$ ipython --no-banner

In [1]: import numpy as np

In [2]: import numpy.linalg as la

In [3]: np.set_printoptions(precision=3, suppress=True, linewidth=140)

In [4]: rd = lambda a: np.round(a, 3) + 0

In [5]: M = np.array([[0.2, -0.8, 0.9],
   ...:     [-0.1, 0.9, -0.5],
   ...:     [-1.3, 0.4, 2.3],
   ...:     [0.2, 1.4, 1.0],
   ...:     [-0.4, -1.8, -0.1],
   ...:     [-1.4, 0.0, 0.5],
   ...:     [0.7, 1.1, 0.2],
   ...:     [0.9, 0.2, -0.1],
   ...:     [0.9, -0.6, 0.1]])

In [6]: M
Out[6]: 
array([[ 0.2, -0.8,  0.9],
       [-0.1,  0.9, -0.5],
       [-1.3,  0.4,  2.3],
       [ 0.2,  1.4,  1. ],
       [-0.4, -1.8, -0.1],
       [-1.4,  0. ,  0.5],
       [ 0.7,  1.1,  0.2],
       [ 0.9,  0.2, -0.1],
       [ 0.9, -0.6,  0.1]])

In [7]: M2 = np.c_[M[:, :1] @ np.array([[3]]), np.array([0, -3, -1, 1, 0, -1, -2, -3, -1])]

In [8]: rd(M2)
Out[8]: 
array([[ 0.6,  0. ],
       [-0.3, -3. ],
       [-3.9, -1. ],
       [ 0.6,  1. ],
       [-1.2,  0. ],
       [-4.2, -1. ],
       [ 2.1, -2. ],
       [ 2.7, -3. ],
       [ 2.7, -1. ]])

In [9]: la.matrix_rank(np.c_[M, M2])
Out[9]: np.int64(4)

In [10]: rd(la.norm(la.qr(M)[0].T @ M2, axis=0) ** 2 / ((M2 ** 2).sum(axis=0) + 1e-12))
Out[10]: array([1.   , 0.087])

In [11]: rd(la.norm(M2 - M @ la.lstsq(M, M2)[0], axis=0))
Out[11]: array([0.   , 4.873])

In [12]: mat = np.loadtxt("run19.csv", delimiter=",")

In [13]: mat
Out[13]: 
array([[-3.,  2., -1., -3.,  3., -2., -1.,  1., -1., -1.],
       [ 2., -1., -1.,  0.,  0.,  0.,  0., -1., -2.,  2.],
       [ 1.,  3.,  1.,  1., -1., -2., -2.,  3.,  3., -2.],
       [ 2., -1.,  0., -2.,  2.,  3., -3.,  0., -1., -3.],
       [ 0., -1.,  0.,  3., -3., -1.,  1.,  1., -2., -2.]])

In [14]: r0, v = mat[1], mat[2]

In [15]: r0 @ v
Out[15]: np.float64(-15.0)

In [16]: r0 @ r0
Out[16]: np.float64(15.0)

In [17]: p = (r0 @ v) / (r0 @ r0) * r0

In [18]: v - p
Out[18]: array([ 3.,  2.,  0.,  1., -1., -2., -2.,  2.,  1.,  0.])

In [19]: p
Out[19]: array([-2.,  1.,  1., -0., -0., -0., -0.,  1.,  2., -2.])

In [20]: np.outer(r0, v)
Out[20]: 
array([[ 2.,  6.,  2.,  2., -2., -4., -4.,  6.,  6., -4.],
       [-1., -3., -1., -1.,  1.,  2.,  2., -3., -3.,  2.],
       [-1., -3., -1., -1.,  1.,  2.,  2., -3., -3.,  2.],
       [ 0.,  0.,  0.,  0., -0., -0., -0.,  0.,  0., -0.],
       [ 0.,  0.,  0.,  0., -0., -0., -0.,  0.,  0., -0.],
       [ 0.,  0.,  0.,  0., -0., -0., -0.,  0.,  0., -0.],
       [ 0.,  0.,  0.,  0., -0., -0., -0.,  0.,  0., -0.],
       [-1., -3., -1., -1.,  1.,  2.,  2., -3., -3.,  2.],
       [-2., -6., -2., -2.,  2.,  4.,  4., -6., -6.,  4.],
       [ 2.,  6.,  2.,  2., -2., -4., -4.,  6.,  6., -4.]])

In [21]: F = np.loadtxt("x.csv", delimiter=",")

In [22]: F
Out[22]: 
array([[ -0.985,  -3.991,  -5.901,   5.537,  -6.546, -14.468,  -8.09 ],
       [ -7.569,   0.194,   3.858,  16.325,  -0.734,   7.579,   1.821],
       [  6.477,  -8.588,  -6.746,  -7.235,  -1.908, -13.36 ,   2.077],
       [ 11.883,  -0.123, -11.33 ,  -4.395,   9.015,   5.46 ,   0.107],
       [ -8.656,   1.084,  -4.34 ,  -0.489,   7.425,   8.363,  13.407],
       [ -9.45 ,  -7.132,  -7.194,   9.062,   6.032,   1.846,  -9.283],
       [ -1.885,   7.875, -14.079,   0.485,  -2.875,  -4.747, -10.256],
       [ -8.302,   4.854,   9.827,   4.48 , -12.209,   5.871,   2.712],
       [ -0.995,  -7.184,  -4.967, -13.944,  -7.004,  -4.021,   7.942],
       [  4.681,  -0.601,   4.032,  14.285,  -7.828,   9.396,   2.801],
       [ -4.717, -12.023,  -3.046,   0.429,   9.945,  -2.505, -10.889],
       [-11.147,  -5.628,   4.189,  -1.476,  -1.627,  -8.008, -12.552],
       [  3.832,   1.155,  -4.786,  -7.925,  13.145,   4.832, -10.107],
       [ -5.634,   5.1  ,   2.941,   0.843, -17.736,  -2.449,   3.51 ],
       [-12.518,  12.059,   6.834,  -0.639,  -4.178,   5.029,  -2.835],
       [  6.307,  -1.591,   1.385, -13.09 ,  -0.164,  13.401,  -2.191],
       [  1.607,   3.101, -10.49 ,  -0.564,  -5.029,   0.625, -15.867]])

In [23]: z = F[:, 0] > np.median(F[:, 0])

In [24]: r0 = F[z].mean(axis=0) - F[~z].mean(axis=0)

In [25]: np.argsort(-np.abs(r0).round(6), kind="stable")
Out[25]: array([0, 3, 2, 1, 5, 4, 6])

In [26]: z.astype(int)
Out[26]: array([1, 0, 1, 1, 0, 0, 0, 0, 1, 1, 0, 0, 1, 0, 0, 1, 1])

In [27]: rd((((F - F.mean(axis=0)) @ r0 > 0) == z).mean())
Out[27]: np.float64(0.824)
